$ ipython --no-banner

In [1]: import numpy as np

In [2]: import numpy.linalg as la

In [3]: np.set_printoptions(precision=2, suppress=True, linewidth=100)

In [4]: def rd(a):
   ...:     return np.round(a, 2) + 0
   ...: 

In [5]: data = np.array([[-6, -1, -3, -4, -5, -3],
   ...:     [-1, -6, -1, -3, -4, -5],
   ...:     [-3, -1, -6, -1, -3, -4],
   ...:     [-4, -3, -1, -6, -1, -3],
   ...:     [-5, -4, -3, -1, -6, -1],
   ...:     [-3, -5, -4, -3, -1, -6]])

In [6]: q, R = la.qr(data)

In [7]: q.shape, R.shape
Out[7]: ((6, 6), (6, 6))

In [8]: rd(np.abs(np.diag(R)))
Out[8]: array([9.8 , 6.93, 4.8 , 3.94, 3.37, 1.48])

In [9]: rng = np.random.default_rng(54065)

In [10]: idx = rng.permutation(6)

In [11]: A2 = data[:, idx] * rng.choice([-1, 1], 6)

In [12]: A2
Out[12]: 
array([[-5, -1, -6, -4,  3, -3],
       [-4, -6, -1, -3,  1, -5],
       [-3, -1, -3, -1,  6, -4],
       [-1, -3, -4, -6,  1, -3],
       [-6, -4, -5, -1,  3, -1],
       [-1, -5, -3, -3,  4, -6]])

In [13]: left, _, vt = la.svd(data.T @ A2)

In [14]: idx
Out[14]: array([4, 1, 0, 3, 2, 5])

In [15]: rd(left @ vt)
Out[15]: 
array([[ 0.,  0.,  1.,  0.,  0.,  0.],
       [ 0.,  1.,  0.,  0.,  0.,  0.],
       [ 0.,  0.,  0.,  0., -1.,  0.],
       [ 0.,  0.,  0.,  1.,  0.,  0.],
       [ 1.,  0.,  0.,  0.,  0.,  0.],
       [ 0.,  0.,  0.,  0.,  0.,  1.]])

In [16]: m1 = np.load("layer13.npy")

In [17]: m1
Out[17]: 
array([[ 1.53,  3.54,  2.03,  9.05],
       [-0.38,  2.81,  0.51,  1.57],
       [-0.58,  1.37,  0.55,  1.16],
       [-1.08, -0.47,  2.71,  3.3 ],
       [ 0.48,  4.96,  2.61,  8.  ],
       [ 0.46,  2.69,  1.49,  9.02],
       [-0.1 ,  3.06,  2.19,  8.58],
       [-0.9 , -2.25, -0.39,  1.42],
       [-1.12, -0.23,  0.45,  1.73],
       [-1.04, -0.26,  0.95,  2.48],
       [ 0.82,  3.17,  1.38,  8.66],
       [-1.38,  0.7 ,  1.24,  0.27],
       [ 0.19,  3.57,  2.3 ,  9.59]])

In [18]: cov = np.cov(m1, rowvar=False)

In [19]: rd(cov)
Out[19]: 
array([[ 0.79,  1.47,  0.37,  2.86],
       [ 1.47,  4.39,  1.19,  5.94],
       [ 0.37,  1.19,  0.91,  2.41],
       [ 2.86,  5.94,  2.41, 14.21]])

In [20]: rd(la.eigvalsh(cov)[::-1])
Out[20]: array([18.05,  1.6 ,  0.53,  0.11])

In [21]: rd(np.corrcoef(m1[:, 0], m1[:, 3])[0, 1])
Out[21]: np.float64(0.86)

In [22]: np.argsort(-m1.std(axis=0).round(6), kind="stable")
Out[22]: array([3, 1, 2, 0])
